$ python3 -q
>>> import numpy as np
>>> np.set_printoptions(precision=2, suppress=True, linewidth=140)
>>> E = np.load("dump.npy")
>>> E
array([[ 6,  3,  5, 13,  6,  1,  7],
       [10,  5,  4,  4,  2,  1,  5],
       [13,  8,  8, 13,  8,  6,  7],
       [ 9,  8,  7,  5,  4,  2, 11],
       [13,  9,  4,  7,  4,  5,  7],
       [ 5,  1,  0,  8,  1,  0,  4],
       [ 5,  0,  0,  4,  0,  0,  0],
       [ 7,  6,  3,  4,  3,  5,  4],
       [ 6,  2,  5,  9,  5,  1,  3],
       [ 0,  0,  0,  0,  0,  0,  0],
       [ 5,  0,  0,  4,  0,  0,  0],
       [ 6,  2,  5,  9,  5,  1,  3],
       [ 6,  8,  9,  9,  8,  2, 12],
       [10,  7,  9,  7, 12,  4, 12],
       [ 4,  2,  3,  1,  1,  1,  2],
       [ 7,  5,  0,  9,  8,  6, 10],
       [ 7,  4,  0,  5,  7,  6,  6],
       [ 5,  5,  4,  0,  2,  1,  5],
       [ 4,  3,  3,  5,  2,  1,  6],
       [13,  8,  8, 13,  8,  6,  7],
       [ 0,  0,  0,  0,  0,  0,  0],
       [16, 12,  7, 10, 11,  8, 17],
       [ 9,  0,  0,  6,  5,  2,  4],
       [ 0,  0,  0,  0,  0,  0,  0],
       [ 9,  6,  5, 12,  7,  5,  5],
       [ 3,  5,  0,  7,  3,  4,  6],
       [ 0,  1,  0,  4,  1,  0,  4]])
>>> dist = np.linalg.norm(E[:, None] - E[None], axis=-1)
>>> dist.shape
(27, 27)
>>> dist[:5, :5]
array([[ 0.  , 11.05, 10.58, 11.09, 11.92],
       [11.05,  0.  , 13.42,  7.81,  7.62],
       [10.58, 13.42,  0.  , 11.36,  8.37],
       [11.09,  7.81, 11.36,  0.  ,  7.42],
       [11.92,  7.62,  8.37,  7.42,  0.  ]])
>>> np.unravel_index(dist.round(6).argmax(), dist.shape)
(np.int64(9), np.int64(21))
>>> dist[2].round(6).argsort(kind="stable")[:4]
array([ 2, 19, 24,  4])
>>> C = E[[21, 18]].astype(float)
>>> for _ in range(5):
...     labels = np.linalg.norm(E[:, None] - C, axis=-1).argmin(axis=1)
...     C = np.array([E[labels == j].mean(axis=0) for j in range(2)])
... 
>>> labels
array([0, 1, 0, 0, 0, 1, 1, 1, 1, 1, 1, 1, 0, 0, 1, 0, 1, 1, 1, 0, 1, 0, 1, 1, 0, 1, 1])
>>> np.bincount(labels)
array([10, 17])
>>> A2 = np.array([[0, 1], [-3, 3]])
>>> C = np.array([[-8, -6], [2, 1]])
>>> m1 = np.kron(A2, C)
>>> m1
array([[  0,   0,  -8,  -6],
       [  0,   0,   2,   1],
       [ 24,  18, -24, -18],
       [ -6,  -3,   6,   3]])
>>> m1.ravel(order="F")
array([  0,   0,  24,  -6,   0,   0,  18,  -3,  -8,   2, -24,   6,  -6,   1, -18,   3])
>>> m1.reshape(-1, 2)
array([[  0,   0],
       [ -8,  -6],
       [  0,   0],
       [  2,   1],
       [ 24,  18],
       [-24, -18],
       [ -6,  -3],
       [  6,   3]])
>>> blk = m1.reshape(4, 2, -1)
>>> blk.sum(axis=1)
array([[-8, -6],
       [ 2,  1],
       [ 0,  0],
       [ 0,  0]])
>>> hat = np.triu(np.array([[3, 2, 2, -3], [-3, 1, 2, 1], [-1, 3, -3, -2], [-1, 0, 2, -2]]), 1) + np.eye(4)
>>> A2 = hat @ m1 @ np.linalg.inv(hat)
>>> np.poly(A2)
array([  1.,  21., 159., 252., 144.])
>>> np.linalg.matrix_rank(A2)
np.int64(4)
>>> np.trace(A2), np.trace(m1)
(np.float64(-21.0), np.int64(-21))
>>> round(float(np.linalg.det(A2)), 2)
144.0
>>> round(float(np.linalg.det(m1.T)), 2)
144.0
>>> round(float(np.linalg.det(2 * m1)), 2), np.round(np.linalg.det(m1), 2)
(2304.0, np.float64(144.0))
>>> np.einsum("ij,ji->", m1, m1)
np.int64(123)
>>> round(np.linalg.eigvals(m1).sum().real, 2)
np.float64(-21.0)
>>> f = np.array([1, -1, 0])
>>> np.convolve(m1[1], f)
array([ 0,  0,  2, -1, -1,  0])
>>> np.cross(m1[1, :3], m1[3, :3])
array([  6, -12,   0])
>>> arr = np.load("out7.npy")
>>> arr.round(2) + 0
array([[  7.66,  -7.52,  11.45,  11.25],
       [  6.06,  -5.29,   8.85,   7.78],
       [  5.25,  -4.16,   7.51,   6.06],
       [  4.31,  -2.88,   5.94,   4.13],
       [  3.25,  -1.47,   4.13,   2.06],
       [  2.57,  -0.63,   2.97,   0.86],
       [  1.77,   0.22,   1.62,  -0.29],
       [  1.58,   0.37,   1.32,  -0.48],
       [  1.29,   0.55,   0.89,  -0.69],
       [  1.19,   0.59,   0.75,  -0.74],
       [  0.8 ,   0.61,   0.31,  -0.72],
       [  0.74,   0.59,   0.25,  -0.69],
       [  0.58,   0.51,   0.14,  -0.58],
       [  0.29,   0.29,   0.03,  -0.31],
       [  0.02,   0.02,   0.  ,  -0.02],
       [ -0.35,  -0.34,   0.02,   0.31],
       [ -1.69,  -1.3 ,   0.14,   0.77],
       [ -1.99,  -1.45,   0.15,   0.75],
       [ -2.66,  -1.7 ,   0.13,   0.61],
       [ -3.19,  -1.85,   0.1 ,   0.41],
       [ -3.93,  -1.99,   0.01,   0.04],
       [ -5.11,  -2.1 ,  -0.19,  -0.71],
       [ -9.05,  -1.81,  -1.26,  -4.17],
       [ -9.32,  -1.76,  -1.35,  -4.44],
       [ -9.58,  -1.72,  -1.44,  -4.71],
       [-11.12,  -1.4 ,  -1.99,  -6.34]])
>>> cen = arr - arr.mean(axis=0)
>>> U, sv, vt = np.linalg.svd(cen, full_matrices=False)
>>> np.abs(U[:, 0]).argmax()
np.int64(0)
>>> np.linalg.matrix_rank(cen)
np.int64(3)
>>> (np.sign(U[:, 0]) == np.sign(U[0, 0])).astype(int)
array([1, 1, 1, 1, 1, 1, 1, 1, 1, 1, 0, 0, 0, 0, 0, 0, 0, 0, 0, 0, 0, 0, 0, 0, 0, 0])
>>> vt[0] * np.sign(vt[0, np.abs(vt[0]).argmax()])
array([ 0.69, -0.16,  0.47,  0.53])
>>> sv.round(2) + 0
array([33.72, 12.99,  4.28,  0.  ])
>>> labels = arr[:, 3] > np.median(arr[:, 3])
>>> f = arr[labels].mean(axis=0) - arr[~labels].mean(axis=0)
>>> labels.astype(int)
array([1, 1, 1, 1, 1, 1, 0, 0, 0, 0, 0, 0, 0, 0, 1, 1, 1, 1, 1, 1, 1, 0, 0, 0, 0, 0])
>>> ((arr - arr.mean(axis=0)) @ f > 0).astype(int)
array([1, 1, 1, 1, 1, 1, 1, 1, 0, 0, 0, 0, 0, 0, 0, 0, 0, 0, 0, 0, 0, 0, 0, 0, 0, 0])
>>> A = np.load("mat.npy")
>>> A
array([[0.67, 0.  , 0.33],
       [0.4 , 0.4 , 0.2 ],
       [0.  , 0.33, 0.67]])
>>> np.sort(np.abs(np.linalg.eigvals(A)))[::-1]
array([1.  , 0.42, 0.42])
>>> A @ np.ones(3)
array([1., 1., 1.])
>>> np.linalg.matrix_power(A, 100)
array([[0.3 , 0.25, 0.45],
       [0.3 , 0.25, 0.45],
       [0.3 , 0.25, 0.45]])
>>> pr = np.eye(3)[1]
>>> for _ in range(3):
...     pr = pr @ A
...     print(pr.round(2))
... 
[0.4 0.4 0.2]
[0.43 0.23 0.35]
[0.38 0.2  0.42]
>>> X = np.load("m.npy")
>>> X
array([[0, 0, 0, 0, 0, 0, 1, 0, 0],
       [0, 0, 1, 0, 0, 0, 0, 0, 0],
       [0, 1, 0, 0, 0, 0, 0, 0, 0],
       [0, 0, 0, 0, 0, 0, 0, 1, 0],
       [0, 0, 0, 0, 0, 0, 0, 0, 1],
       [0, 0, 0, 0, 1, 0, 0, 0, 0],
       [0, 0, 0, 0, 0, 1, 0, 0, 0],
       [0, 0, 0, 1, 0, 0, 0, 0, 0],
       [1, 0, 0, 0, 0, 0, 0, 0, 0]])
>>> ang = np.radians(72)
>>> Rm = np.eye(9)
>>> Rm[7, 7] = Rm[2, 2] = np.cos(ang)
>>> Rm[7, 2], Rm[2, 7] = -np.sin(ang), np.sin(ang)
>>> Rm
array([[ 1.  ,  0.  ,  0.  ,  0.  ,  0.  ,  0.  ,  0.  ,  0.  ,  0.  ],
       [ 0.  ,  1.  ,  0.  ,  0.  ,  0.  ,  0.  ,  0.  ,  0.  ,  0.  ],
       [ 0.  ,  0.  ,  0.31,  0.  ,  0.  ,  0.  ,  0.  ,  0.95,  0.  ],
       [ 0.  ,  0.  ,  0.  ,  1.  ,  0.  ,  0.  ,  0.  ,  0.  ,  0.  ],
       [ 0.  ,  0.  ,  0.  ,  0.  ,  1.  ,  0.  ,  0.  ,  0.  ,  0.  ],
       [ 0.  ,  0.  ,  0.  ,  0.  ,  0.  ,  1.  ,  0.  ,  0.  ,  0.  ],
       [ 0.  ,  0.  ,  0.  ,  0.  ,  0.  ,  0.  ,  1.  ,  0.  ,  0.  ],
       [ 0.  ,  0.  , -0.95,  0.  ,  0.  ,  0.  ,  0.  ,  0.31,  0.  ],
       [ 0.  ,  0.  ,  0.  ,  0.  ,  0.  ,  0.  ,  0.  ,  0.  ,  1.  ]])
>>> A2 = X @ Rm.T
>>> np.abs(A2 - X).max(axis=0)
array([0.  , 0.  , 0.95, 0.  , 0.  , 0.  , 0.  , 0.95, 0.  ])
>>> A2
array([[ 0.  ,  0.  ,  0.  ,  0.  ,  0.  ,  0.  ,  1.  ,  0.  ,  0.  ],
       [ 0.  ,  0.  ,  0.31,  0.  ,  0.  ,  0.  ,  0.  , -0.95,  0.  ],
       [ 0.  ,  1.  ,  0.  ,  0.  ,  0.  ,  0.  ,  0.  ,  0.  ,  0.  ],
       [ 0.  ,  0.  ,  0.95,  0.  ,  0.  ,  0.  ,  0.  ,  0.31,  0.  ],
       [ 0.  ,  0.  ,  0.  ,  0.  ,  0.  ,  0.  ,  0.  ,  0.  ,  1.  ],
       [ 0.  ,  0.  ,  0.  ,  0.  ,  1.  ,  0.  ,  0.  ,  0.  ,  0.  ],
       [ 0.  ,  0.  ,  0.  ,  0.  ,  0.  ,  1.  ,  0.  ,  0.  ,  0.  ],
       [ 0.  ,  0.  ,  0.  ,  1.  ,  0.  ,  0.  ,  0.  ,  0.  ,  0.  ],
       [ 1.  ,  0.  ,  0.  ,  0.  ,  0.  ,  0.  ,  0.  ,  0.  ,  0.  ]])
>>> round(np.linalg.det(Rm), 2), np.round(np.trace(Rm), 2)
(np.float64(1.0), np.float64(7.62))
>>> np.allclose(X @ X.T, A2 @ A2.T)
True
>>> A2 = X / np.linalg.norm(X, axis=1, keepdims=True)
>>> C2 = A2 @ A2.T
>>> np.degrees(np.arccos(np.clip(C2[6, 8], -1, 1)))
np.float64(90.0)
>>> (np.abs(C2) > 0.9).astype(int)
array([[1, 0, 0, 0, 0, 0, 0, 0, 0],
       [0, 1, 0, 0, 0, 0, 0, 0, 0],
       [0, 0, 1, 0, 0, 0, 0, 0, 0],
       [0, 0, 0, 1, 0, 0, 0, 0, 0],
       [0, 0, 0, 0, 1, 0, 0, 0, 0],
       [0, 0, 0, 0, 0, 1, 0, 0, 0],
       [0, 0, 0, 0, 0, 0, 1, 0, 0],
       [0, 0, 0, 0, 0, 0, 0, 1, 0],
       [0, 0, 0, 0, 0, 0, 0, 0, 1]])
>>> (C2 - 2 * np.eye(9)).round(6).argmax(axis=1)
array([1, 0, 0, 0, 0, 0, 0, 0, 0])
>>> A2 = np.linalg.inv(X)
>>> round(np.linalg.cond(X), 2)
np.float64(1.0)
>>> (np.abs(A2) > 1e-9).astype(int)
array([[0, 0, 0, 0, 0, 0, 0, 0, 1],
       [0, 0, 1, 0, 0, 0, 0, 0, 0],
       [0, 1, 0, 0, 0, 0, 0, 0, 0],
       [0, 0, 0, 0, 0, 0, 0, 1, 0],
       [0, 0, 0, 0, 0, 1, 0, 0, 0],
       [0, 0, 0, 0, 0, 0, 1, 0, 0],
       [1, 0, 0, 0, 0, 0, 0, 0, 0],
       [0, 0, 0, 1, 0, 0, 0, 0, 0],
       [0, 0, 0, 0, 1, 0, 0, 0, 0]])
>>> np.linalg.det(X) * A2
array([[0., 0., 0., 0., 0., 0., 0., 0., 1.],
       [0., 0., 1., 0., 0., 0., 0., 0., 0.],
       [0., 1., 0., 0., 0., 0., 0., 0., 0.],
       [0., 0., 0., 0., 0., 0., 0., 1., 0.],
       [0., 0., 0., 0., 0., 1., 0., 0., 0.],
       [0., 0., 0., 0., 0., 0., 1., 0., 0.],
       [1., 0., 0., 0., 0., 0., 0., 0., 0.],
       [0., 0., 0., 1., 0., 0., 0., 0., 0.],
       [0., 0., 0., 0., 1., 0., 0., 0., 0.]])
>>> X @ A2
array([[1., 0., 0., 0., 0., 0., 0., 0., 0.],
       [0., 1., 0., 0., 0., 0., 0., 0., 0.],
       [0., 0., 1., 0., 0., 0., 0., 0., 0.],
       [0., 0., 0., 1., 0., 0., 0., 0., 0.],
       [0., 0., 0., 0., 1., 0., 0., 0., 0.],
       [0., 0., 0., 0., 0., 1., 0., 0., 0.],
       [0., 0., 0., 0., 0., 0., 1., 0., 0.],
       [0., 0., 0., 0., 0., 0., 0., 1., 0.],
       [0., 0., 0., 0., 0., 0., 0., 0., 1.]])
>>> rng = np.random.default_rng(17904)
>>> labels = rng.permutation(9)
>>> A2 = X[:, labels] * rng.choice([-1, 1], 9)
>>> A2
array([[ 0,  0,  0,  1,  0,  0,  0,  0,  0],
       [ 0,  0,  0,  0,  0,  0,  0,  0, -1],
       [ 0,  0,  0,  0,  0,  0,  0, -1,  0],
       [ 0,  0,  1,  0,  0,  0,  0,  0,  0],
       [ 1,  0,  0,  0,  0,  0,  0,  0,  0],
       [ 0,  1,  0,  0,  0,  0,  0,  0,  0],
       [ 0,  0,  0,  0, -1,  0,  0,  0,  0],
       [ 0,  0,  0,  0,  0,  1,  0,  0,  0],
       [ 0,  0,  0,  0,  0,  0,  1,  0,  0]])
>>> U, _, vt = np.linalg.svd(X.T @ A2)
>>> labels
array([8, 4, 7, 6, 5, 3, 0, 1, 2])
>>> U @ vt
array([[ 0.,  0.,  0.,  0.,  0.,  0.,  1.,  0.,  0.],
       [ 0.,  0.,  0.,  0.,  0.,  0.,  0., -1.,  0.],
       [ 0.,  0.,  0.,  0.,  0.,  0.,  0.,  0., -1.],
       [ 0.,  0.,  0.,  0.,  0.,  1.,  0.,  0.,  0.],
       [ 0.,  1.,  0.,  0.,  0.,  0.,  0.,  0.,  0.],
       [ 0.,  0.,  0.,  0., -1.,  0.,  0.,  0.,  0.],
       [ 0.,  0.,  0.,  1.,  0.,  0.,  0.,  0.,  0.],
       [ 0.,  0.,  1.,  0.,  0.,  0.,  0.,  0.,  0.],
       [ 1.,  0.,  0.,  0.,  0.,  0.,  0.,  0.,  0.]])
>>> W0 = np.loadtxt("data.csv", delimiter=",")
>>> W0
array([[ 0.,  0.,  0.,  0.,  0.,  0.,  0.],
       [ 3., 12.,  6., 15.,  0.,  9., 18.],
       [ 9., 36., 18., 45.,  0., 27., 54.],
       [ 8., 32., 16., 40.,  0., 24., 48.],
       [ 9., 36., 18., 45.,  0., 27., 54.],
       [ 4., 16.,  8., 20.,  0., 12., 24.],
       [ 7., 28., 14., 35.,  0., 21., 42.],
       [ 4., 16.,  8., 20.,  0., 12., 24.]])
>>> np.allclose(W0[:-1].T @ np.linalg.lstsq(W0[:-1].T, W0[-1])[0], W0[-1])
True
>>> np.abs(np.diag(np.linalg.qr(W0)[1])) > 1e-9
array([ True, False, False, False, False, False, False])
>>> W0 @ np.linalg.pinv(W0) @ W0
array([[ 0.,  0.,  0.,  0.,  0.,  0.,  0.],
       [ 3., 12.,  6., 15.,  0.,  9., 18.],
       [ 9., 36., 18., 45.,  0., 27., 54.],
       [ 8., 32., 16., 40.,  0., 24., 48.],
       [ 9., 36., 18., 45.,  0., 27., 54.],
       [ 4., 16.,  8., 20.,  0., 12., 24.],
       [ 7., 28., 14., 35.,  0., 21., 42.],
       [ 4., 16.,  8., 20.,  0., 12., 24.]])
